% ipython --no-banner

In [1]: import numpy as np

In [2]: from numpy import linalg as LA

In [3]: np.set_printoptions(precision=1, suppress=True, linewidth=160, sign=" ")

In [4]: mat = np.array([[0, 1, 3], [0, 2, -1], [-3, -1, 1]])

In [5]: mat
Out[5]: 
array([[ 0,  1,  3],
       [ 0,  2, -1],
       [-3, -1,  1]])

In [6]: Uu, sigma, Vt = LA.svd(mat, full_matrices=False)

In [7]: round(float(np.sqrt((sigma ** 2).sum())), 1), round(LA.norm(mat), 1)
Out[7]: (5.1, np.float64(5.1))

In [8]: np.round(Vt @ Vt.T, 1) + 0
Out[8]: 
array([[ 1.,  0.,  0.],
       [ 0.,  1.,  0.],
       [ 0.,  0.,  1.]])

In [9]: np.abs(Vt[0])
Out[9]: array([ 0.6,  0.3,  0.7])

In [10]: np.cumsum(sigma ** 2) / np.sum(sigma ** 2)
Out[10]: array([ 0.5,  0.9,  1. ])

In [11]: np.round(Uu.T @ mat @ Vt.T, 1) + 0
Out[11]: 
array([[ 3.7,  0. ,  0. ],
       [ 0. ,  2.9,  0. ],
       [ 0. ,  0. ,  1.9]])

In [12]: sigma / sigma[0]
Out[12]: array([ 1. ,  0.8,  0.5])

In [13]: t3 = np.stack([mat, 3 * mat, mat[::-1]])

In [14]: LA.det(t3)
Out[14]: array([ 21., 567., -21.])

In [15]: t3.shape
Out[15]: (3, 3, 3)

In [16]: W = np.array([[-3, 2, 6, 9, 5], [-8, 4, -7, -2, 2], [0, 4, 0, 8, -2]])

In [17]: c = np.array([-3, -7, -8, 0, 6])

In [18]: H = np.maximum(mat @ W + c, 0)

In [19]: H
Out[19]: 
array([[  0,   9,   0,  22,   2],
       [  0,   0,   0,   0,  12],
       [ 14,   0,   0,   0,   0]])

In [20]: W2 = np.array([[-2, 1, -1], [-3, -1, 3], [0, -2, 2], [-3, 2, 1], [-2, 2, 2]])

In [21]: (H @ W2).round(6).argmax(axis=1)
Out[21]: array([ 2,  1,  1])

In [22]: H @ W2
Out[22]: 
array([[-97,  39,  53],
       [-24,  24,  24],
       [-28,  14, -14]])

In [23]: rng = np.random.default_rng(945)

In [24]: other = mat + rng.integers(-2, 3, (3, 2)) @ rng.integers(-2, 3, (2, 3))

In [25]: other
Out[25]: 
array([[ 2,  0,  1],
       [-5,  2,  2],
       [-1,  3,  3]])

In [26]: np.round(LA.svd(other - mat, compute_uv=False), 1) + 0
Out[26]: array([ 6.5,  5. ,  0. ])

In [27]: other - mat
Out[27]: 
array([[ 2, -1, -2],
       [-5,  0,  3],
       [ 2,  4,  2]])

In [28]: F = np.load("out19.npy")

In [29]: F
Out[29]: 
array([[ 4. ,  3.4,  1.4],
       [ 4. ,  2.8,  0.8],
       [ 4. ,  3.3,  1.3],
       [ 4. ,  3.6,  1.6],
       [ 4. ,  3.4,  1.4],
       [ 4. ,  5.3,  3.3],
       [ 4. ,  6.6,  4.6],
       [ 4. ,  2.5,  0.5],
       [ 4. ,  5. ,  3. ],
       [ 4. ,  4.3,  2.3],
       [ 4. ,  5.2,  3.2],
       [ 4. ,  3.9,  1.9],
       [ 4. ,  3. ,  1. ],
       [ 4. ,  6.4,  4.4],
       [ 4. ,  4.5,  2.5],
       [ 4. ,  3.8,  1.8],
       [ 4. ,  3.8,  1.8],
       [ 4. ,  3.2,  1.2],
       [ 4. ,  3.9,  1.9],
       [ 4. ,  3.9,  1.9],
       [ 4. ,  2.7,  0.7],
       [ 4. ,  3.7,  1.7]])

In [30]: # rows and columns are dependent

In [31]: np.unique(F.round(6), axis=0).shape
Out[31]: (18, 3)

In [32]: F @ LA.pinv(F) @ F
Out[32]: 
array([[ 4. ,  3.4,  1.4],
       [ 4. ,  2.8,  0.8],
       [ 4. ,  3.3,  1.3],
       [ 4. ,  3.6,  1.6],
       [ 4. ,  3.4,  1.4],
       [ 4. ,  5.3,  3.3],
       [ 4. ,  6.6,  4.6],
       [ 4. ,  2.5,  0.5],
       [ 4. ,  5. ,  3. ],
       [ 4. ,  4.3,  2.3],
       [ 4. ,  5.2,  3.2],
       [ 4. ,  3.9,  1.9],
       [ 4. ,  3. ,  1. ],
       [ 4. ,  6.4,  4.4],
       [ 4. ,  4.5,  2.5],
       [ 4. ,  3.8,  1.8],
       [ 4. ,  3.8,  1.8],
       [ 4. ,  3.2,  1.2],
       [ 4. ,  3.9,  1.9],
       [ 4. ,  3.9,  1.9],
       [ 4. ,  2.7,  0.7],
       [ 4. ,  3.7,  1.7]])

In [33]: round(float(np.trace(LA.pinv(F) @ F)), 1)
Out[33]: 2.0
